>>> import numpy as np
>>> import numpy.linalg as la
>>> np.set_printoptions(precision=2, suppress=True, linewidth=100)
>>> def tidy(a):
...     return np.round(a, 2) + 0
... 
>>> mat = np.loadtxt("m.csv", delimiter=",")
>>> mat
array([[3., 1., 0., 0., 0.],
       [0., 3., 1., 0., 0.],
       [0., 0., 3., 1., 0.],
       [0., 0., 0., 3., 1.],
       [0., 0., 0., 0., 3.]])
>>> hat = np.triu(np.array([[-3, -1, 2, -2, -2],
...     [2, 2, -3, -1, -3],
...     [2, -1, -3, 3, -1],
...     [3, 0, -2, 0, -3],
...     [0, -2, -3, -3, 0]]), 1) + np.eye(5)
>>> A2 = hat @ mat @ la.inv(hat)
>>> hat @ mat - mat @ hat
array([[ 0.,  0.,  2.,  3.,  1.],
       [ 0.,  0.,  0., -6.,  0.],
       [ 0.,  0.,  0.,  0.,  6.],
       [ 0.,  0.,  0.,  0.,  0.],
       [ 0.,  0.,  0.,  0.,  0.]])
>>> np.trace(A2), np.trace(mat)
(np.float64(15.0), np.float64(15.0))
>>> t3 = np.stack([mat, 3 * mat, mat[::-1]])
>>> la.matrix_rank(t3.reshape(3, -1))
np.int64(2)
>>> arr = np.loadtxt("mat.csv", delimiter=",")
>>> tidy(arr)
array([[0.24, 0.26, 0.26, 0.24],
       [0.28, 0.22, 0.28, 0.22],
       [0.21, 0.5 , 0.07, 0.21],
       [0.17, 0.3 , 0.2 , 0.33]])
>>> theta = np.radians(72)
>>> R = np.eye(4)
>>> R[2, 2] = R[1, 1] = np.cos(theta)
>>> R[2, 1], R[1, 2] = -np.sin(theta), np.sin(theta)
>>> tidy(R)
array([[ 1.  ,  0.  ,  0.  ,  0.  ],
       [ 0.  ,  0.31,  0.95,  0.  ],
       [ 0.  , -0.95,  0.31,  0.  ],
       [ 0.  ,  0.  ,  0.  ,  1.  ]])
>>> A2 = arr @ R.T
>>> np.allclose(arr @ arr.T, A2 @ A2.T)
True
>>> tidy(A2)
array([[ 0.24,  0.33, -0.17,  0.24],
       [ 0.28,  0.33, -0.13,  0.22],
       [ 0.21,  0.22, -0.45,  0.21],
       [ 0.17,  0.28, -0.22,  0.33]])
>>> evals, evecs = la.eig(A2)
>>> print(tidy(np.sort(la.eigvals(A2 @ A2))))
[0.   0.01 0.12 0.51]
>>> tidy(evals)
array([ 0.71, -0.35, -0.02,  0.11])
>>> tidy(np.sort(la.eigvals(A2.T)))
array([-0.35, -0.02,  0.11,  0.71])
>>> print(tidy(np.sort(la.eigvals(la.inv(A2)))))
[-42.34  -2.83   1.4    9.02]
>>> feats = np.loadtxt("data.csv", delimiter=",")
>>> print(feats)
[[ -3.  -3.  -3.  -3.]
 [ -3.  -6.  -6.  -6.]
 [ -3.  -6.  -9.  -9.]
 [ -3.  -6.  -9. -12.]]
>>> # equal to its transpose
>>> evals, evecs = la.eigh(feats)
>>> x0 = np.array([0, 7, 5, 6])
>>> tidy(la.eigvalsh(feats[1:, 1:]))
array([-23.68,  -2.36,  -0.97])
>>> tidy(x0 @ feats @ x0 / (x0 @ x0)), tidy(evals[0]), tidy(evals[-1])
(np.float64(-21.95), np.float64(-24.87), np.float64(-0.85))
>>> tidy(evecs * np.abs(evals) @ evecs.T)
array([[ 3.,  3.,  3.,  3.],
       [ 3.,  6.,  6.,  6.],
       [ 3.,  6.,  9.,  9.],
       [ 3.,  6.,  9., 12.]])
>>> x0 @ feats @ x0
np.float64(-2415.0)
>>> print(np.abs(feats).sum(axis=1).max(), tidy(np.abs(evals).max()))
30.0 24.87
>>> rng = np.random.default_rng(1)
>>> M = rng.normal(size=(30, 4))
>>> M = 3 * M / la.norm(M, axis=1, keepdims=True)
>>> tidy(M)
array([[ 0.64,  1.53,  0.61, -2.42],
       [ 2.12,  1.04, -1.26,  1.36],
       [ 1.52,  1.22,  0.12,  2.28],
       [-2.05, -0.45, -1.34,  1.67],
       [ 0.14, -1.  , -2.68, -0.88],
       [ 0.01, -0.5 ,  2.34,  1.82],
       [-2.44, -1.7 , -0.16, -0.38],
       [ 0.27,  0.27,  2.63, -1.38],
       [-0.5 ,  2.69,  0.85,  0.87],
       [-0.89, -2.84,  0.29,  0.19],
       [-2.17, -1.21, -0.13, -1.67],
       [-0.56,  0.54,  0.2 , -2.89],
       [ 1.29,  1.93,  0.69, -1.77],
       [ 1.33, -0.91,  1.6 , -1.95],
       [ 1.74, -0.04, -2.37, -0.6 ],
       [ 0.11,  0.54, -1.96, -2.21],
       [ 0.63, -1.48,  0.75,  2.42],
       [-2.37,  0.37,  1.76, -0.43],
       [-1.68,  1.56,  0.53,  1.86],
       [-0.65, -2.8 , -0.21, -0.84],
       [ 1.07,  0.27, -2.25, -1.65],
       [ 2.06,  1.59, -1.49,  0.  ],
       [ 1.19,  1.26,  2.35,  0.69],
       [-0.11, -0.31,  1.27, -2.7 ],
       [-0.28,  0.07, -2.91,  0.68],
       [-1.53,  2.03, -0.29,  1.57],
       [ 1.69,  0.53, -1.21, -2.1 ],
       [ 2.78, -0.18, -1.09,  0.23],
       [-0.66,  2.92,  0.12,  0.05],
       [-1.43,  0.94, -2.07,  1.33]])
>>> gram = np.cov(M, rowvar=False)
>>> gram.shape
(4, 4)
>>> tidy(gram)
array([[ 2.12,  0.38, -0.29, -0.26],
       [ 0.38,  2.07,  0.09,  0.26],
       [-0.29,  0.09,  2.4 , -0.01],
       [-0.26,  0.26, -0.01,  2.56]])
>>> np.argsort(-M.std(axis=0).round(6), kind="stable")
array([3, 2, 0, 1])
>>> tidy(np.polyfit(M[:, 2], M[:, 3], 1))
array([ 0.  , -0.23])
>>> tidy(M.std(axis=0))
array([1.43, 1.41, 1.52, 1.57])
>>> print(tidy(np.median(M, axis=0)))
[ 0.06  0.32 -0.01 -0.19]
>>> t3 = np.stack([M, -1 * M, M[::-1]])
>>> la.matrix_rank(t3)
array([4, 4, 4])
>>> tidy(la.norm(t3, axis=(1, 2)))
array([16.43, 16.43, 16.43])
>>> X = np.load("out9.npy")
>>> X
array([[ 19.81, -23.79, -23.8 ,  -5.84],
       [ 20.04, -24.97, -24.77,  -5.73],
       [-27.54, -10.88, -16.67,  -7.71],
       [ 23.8 ,   8.47,  29.13,  10.79],
       [-29.96, -12.62, -18.86,  -7.  ],
       [ 23.87,   8.04,  27.8 ,   9.85],
       [-27.35, -11.41, -18.77,  -8.44],
       [ 21.12, -24.43, -24.96,  -4.19],
       [ 23.2 ,   6.04,  27.32,  10.03],
       [ 20.71, -24.14, -24.03,  -5.76],
       [ 19.7 , -23.78, -24.36,  -5.81],
       [-28.91, -12.36, -18.92,  -7.75]])
>>> A2 = np.array([[2, 0], [1, 2], [1, 2], [3, 3]])
>>> la.matrix_rank(np.vstack([X, A2.T]))
np.int64(4)
>>> la.matrix_rank(X @ A2)
np.int64(2)
